% ipython --no-banner

In [1]: import numpy as np

In [2]: np.set_printoptions(suppress=True, linewidth=120)

In [3]: K = np.loadtxt("m.csv", delimiter=",")

In [4]: print(K.round(2))
[[0.33 0.11 0.33 0.22]
 [0.   0.33 0.33 0.33]
 [0.25 0.   0.25 0.5 ]
 [0.12 0.38 0.38 0.12]]

In [5]: w, evecs = np.linalg.eig(K)

In [6]: print(w.round(2))
[ 1.    0.3  -0.02 -0.24]

In [7]: x = np.array([-3, -5, 0, -3])

In [8]: rhs = K @ x

In [9]: coef, lr = np.zeros(4), 1 / np.linalg.norm(K, 2) ** 2

In [10]: for i in range(250):
    ...:     coef -= lr * K.T @ (K @ coef - rhs)
    ...:     if i % 50 == 0: print(i, round(np.linalg.norm(K @ coef - rhs), 2))
    ...: 
0 0.35
50 0.05
100 0.05
150 0.05
200 0.04

In [11]: print(round(float(np.linalg.cond(K)), 2))
99.39

In [12]: print(np.round(np.abs(np.linalg.svd(K)[2][-1]), 2))
[0.41 0.54 0.72 0.16]

In [13]: print(np.linalg.cond(K) > 100)
False

In [14]: print(np.round(np.linalg.norm(K, 2) / np.linalg.norm(K), 2))
0.9

In [15]: print(np.linalg.matrix_rank(K, rtol=0.1))
3

In [16]: U, sv, Vh = np.linalg.svd(K)

In [17]: print(sv.round(2))
[1.03 0.42 0.26 0.01]

In [18]: Y = U[:, :3] @ np.diag(sv[:3]) @ Vh[:3]

In [19]: print(round(np.abs(K - Y).max(), 2))
0.0

In [20]: print(np.linalg.matrix_rank(Y))
3

In [21]: print(round(np.linalg.norm(K - Y) / np.linalg.norm(K), 2))
0.01

In [22]: print(np.linalg.matrix_rank(K, rtol=0.05))
3

In [23]: rng = np.random.default_rng(2022)

In [24]: data = np.triu(rng.random((3, 3)) < 0.8, 1).astype(int)

In [25]: data = data + data.T

In [26]: print(data)
[[0 1 1]
 [1 0 1]
 [1 1 0]]

In [27]: # symmetric, so the eigenvalues are real

In [28]: lab = rng.permutation(3)

In [29]: print(lab)
[1 2 0]

In [30]: Y = data[lab][:, lab]

In [31]: print(np.trace(Y))
0

In [32]: print(np.round(np.sort(np.abs(np.linalg.eigvals(Y))), 2))
[1. 1. 2.]

In [33]: w, evecs = np.linalg.eigh(data)

In [34]: x = np.array([2, 1, -1])

In [35]: print(np.round(np.linalg.eigvalsh(data[1:, 1:]), 2))
[-1.  1.]

In [36]: print(np.abs(data).sum(axis=1).max(), np.round(np.abs(w).max(), 2))
2 2.0

In [37]: print((np.sign(evecs[:, -1].round(6)) == np.sign(evecs[0, -1].round(6))).astype(int))
[1 1 1]
